In [1]: import numpy as np

In [2]: from numpy import linalg as LA

In [3]: np.set_printoptions(suppress=True, linewidth=100)

In [4]: data = np.array([[1, -1, 1, -1], [1, 0, 0, 0], [1, 1, 1, 1]])

In [5]: x = np.array([3, 0, 1, 2])

In [6]: print(np.sign((data @ x).round(6)))
[1 1 1]

In [7]: data @ (2 * x)
Out[7]: array([ 4,  6, 12])

In [8]: data @ np.eye(4)[2]
Out[8]: array([1., 0., 1.])

In [9]: np.einsum("ij,j->i", data, x)
Out[9]: array([2, 3, 6])

In [10]: print(data @ x)
[2 3 6]

In [11]: (data @ x).argmax()
Out[11]: np.int64(2)

In [12]: data.ravel(order="F")
Out[12]: array([ 1,  1,  1, -1,  0,  1,  1,  0,  1, -1,  0,  1])

In [13]: t3 = data.reshape(3, 2, -1)

In [14]: print(t3.transpose(1, 0, 2))
[[[ 1 -1]
  [ 1  0]
  [ 1  1]]

 [[ 1 -1]
  [ 0  0]
  [ 1  1]]]

In [15]: t3.sum(axis=1)
Out[15]: 
array([[ 2, -2],
       [ 1,  0],
       [ 2,  2]])

In [16]: np.einsum("ihd,jhd->hij", t3, t3).shape
Out[16]: (2, 3, 3)

In [17]: B = data / LA.norm(data, axis=1, keepdims=True)

In [18]: gram = B @ B.T

In [19]: np.round(LA.norm(B, axis=1), 2)
Out[19]: array([1., 1., 1.])

In [20]: (np.abs(gram) > 0.9).astype(int)
Out[20]: 
array([[1, 0, 0],
       [0, 1, 0],
       [0, 0, 1]])

In [21]: gram[0]
Out[21]: array([1. , 0.5, 0. ])

In [22]: mat = np.load("mat.npy")

In [23]: mat
Out[23]: 
array([[  7.94,   5.01,   7.97,  27.99,   4.98],
       [ 13.99,  -2.03,  13.99,   6.01,  -1.99],
       [  6.  ,  -8.  ,   6.03, -25.97,  -8.01],
       [ 13.99,  -3.98,  13.99,  -2.02,  -3.96]])

In [24]: B = np.array([[1, 0], [2, 0]])

In [25]: W2 = np.kron(B, mat)

In [26]: np.round(LA.norm(W2, 2), 2), round(LA.norm(B, 2) * LA.norm(mat, 2), 2)
Out[26]: (np.float64(91.6), np.float64(91.6))

In [27]: F = np.load("out18.npy")

In [28]: F
Out[28]: 
array([[-1.  , -0.4 , -1.7 ,  0.  , -0.1 ],
       [-0.4 , -0.4 , -0.2 , -0.5 ,  0.7 ],
       [ 0.38, -0.87, -0.97, -0.15, -1.42],
       [ 0.4 , -0.9 , -1.  , -0.1 , -1.4 ]])

In [29]: th = np.radians(36)

In [30]: R = np.eye(5)

In [31]: R[2, 2] = R[3, 3] = np.cos(th)

In [32]: R[2, 3], R[3, 2] = -np.sin(th), np.sin(th)

In [33]: R.round(2)
Out[33]: 
array([[ 1.  ,  0.  ,  0.  ,  0.  ,  0.  ],
       [ 0.  ,  1.  ,  0.  ,  0.  ,  0.  ],
       [ 0.  ,  0.  ,  0.81, -0.59,  0.  ],
       [ 0.  ,  0.  ,  0.59,  0.81,  0.  ],
       [ 0.  ,  0.  ,  0.  ,  0.  ,  1.  ]])

In [34]: B = F @ R.T

In [35]: np.round(np.abs(B - F).max(axis=0), 2)
Out[35]: array([0.  , 0.  , 0.33, 1.  , 0.  ])

In [36]: np.allclose(F @ F.T, B @ B.T)
Out[36]: True

In [37]: round(float(LA.det(R)), 2), round(float(np.trace(R)), 2)
Out[37]: (1.0, 4.62)

In [38]: LA.matrix_rank(F, rtol=0.1)
Out[38]: np.int64(3)

In [39]: print(round(float(LA.norm(F, 2) / LA.norm(F)), 2))
0.84

In [40]: m1 = np.load("m.npy")

In [41]: m1
Out[41]: 
array([[ 1.  , -0.08, -0.92,  0.98],
       [-0.04,  0.38,  0.46,  1.46],
       [ 0.16, -0.82,  1.34,  1.38],
       [ 3.44, -2.01, -2.77,  0.81]])

In [42]: # rank 3

In [43]: LA.matrix_rank(m1, rtol=0.1)
Out[43]: np.int64(3)

In [44]: np.argsort(-LA.norm(m1, axis=0).round(6), kind="stable")[:3]
Out[44]: array([0, 2, 3])

In [45]: M = np.loadtxt("arr.csv", delimiter=",")

In [46]: M
Out[46]: 
array([[-0.24, -0.51,  0.34],
       [-0.03,  0.  , -0.21],
       [ 0.29,  0.38,  0.57],
       [-0.06,  0.71, -1.  ],
       [-0.45, -0.56, -0.78],
       [ 0.47,  0.62,  0.74],
       [-0.69, -0.91, -0.35],
       [ 0.37,  0.  ,  0.99],
       [-0.35, -0.08, -0.98],
       [-0.24,  0.  , -0.93],
       [-0.35, -0.51, -0.45],
       [-0.29, -0.24, -0.84],
       [ 0.6 ,  0.31,  1.  ],
       [ 0.26,  0.51, -0.14],
       [-0.56, -0.81, -0.34],
       [ 0.18,  0.74, -0.98],
       [ 0.18,  0.08,  0.75],
       [ 0.09,  0.16,  0.05],
       [ 0.18,  0.81, -0.99],
       [-0.54, -0.62, -0.92],
       [ 0.6 ,  0.16,  1.  ],
       [-0.09, -0.83,  1.  ],
       [ 0.62,  0.92, -0.64],
       [-0.18,  0.  , -0.85],
       [ 0.4 , -0.08,  1.  ],
       [-0.45, -0.94,  1.  ]])

In [47]: W2 = M[[14, 13]].astype(float)

In [48]: for _ in range(4):
    ...:     idx = LA.norm(M[:, None] - W2, axis=-1).argmin(axis=1)
    ...:     W2 = np.array([M[idx == j].mean(axis=0) for j in range(2)])
    ...: 

In [49]: idx
Out[49]: array([0, 1, 1, 1, 0, 1, 0, 1, 0, 0, 0, 0, 1, 1, 0, 1, 1, 1, 1, 0, 1, 0, 1, 0, 1, 0])

In [50]: np.bincount(idx)
Out[50]: array([12, 14])

In [51]: np.abs(W2[1] - W2[0]).argmax()
Out[51]: np.int64(1)

In [52]: W2.round(2)
Out[52]: 
array([[-0.37, -0.5 , -0.34],
       [ 0.3 ,  0.38,  0.15]])

In [53]: np.round(W2[1] - W2[0], 2)
Out[53]: array([0.67, 0.88, 0.49])
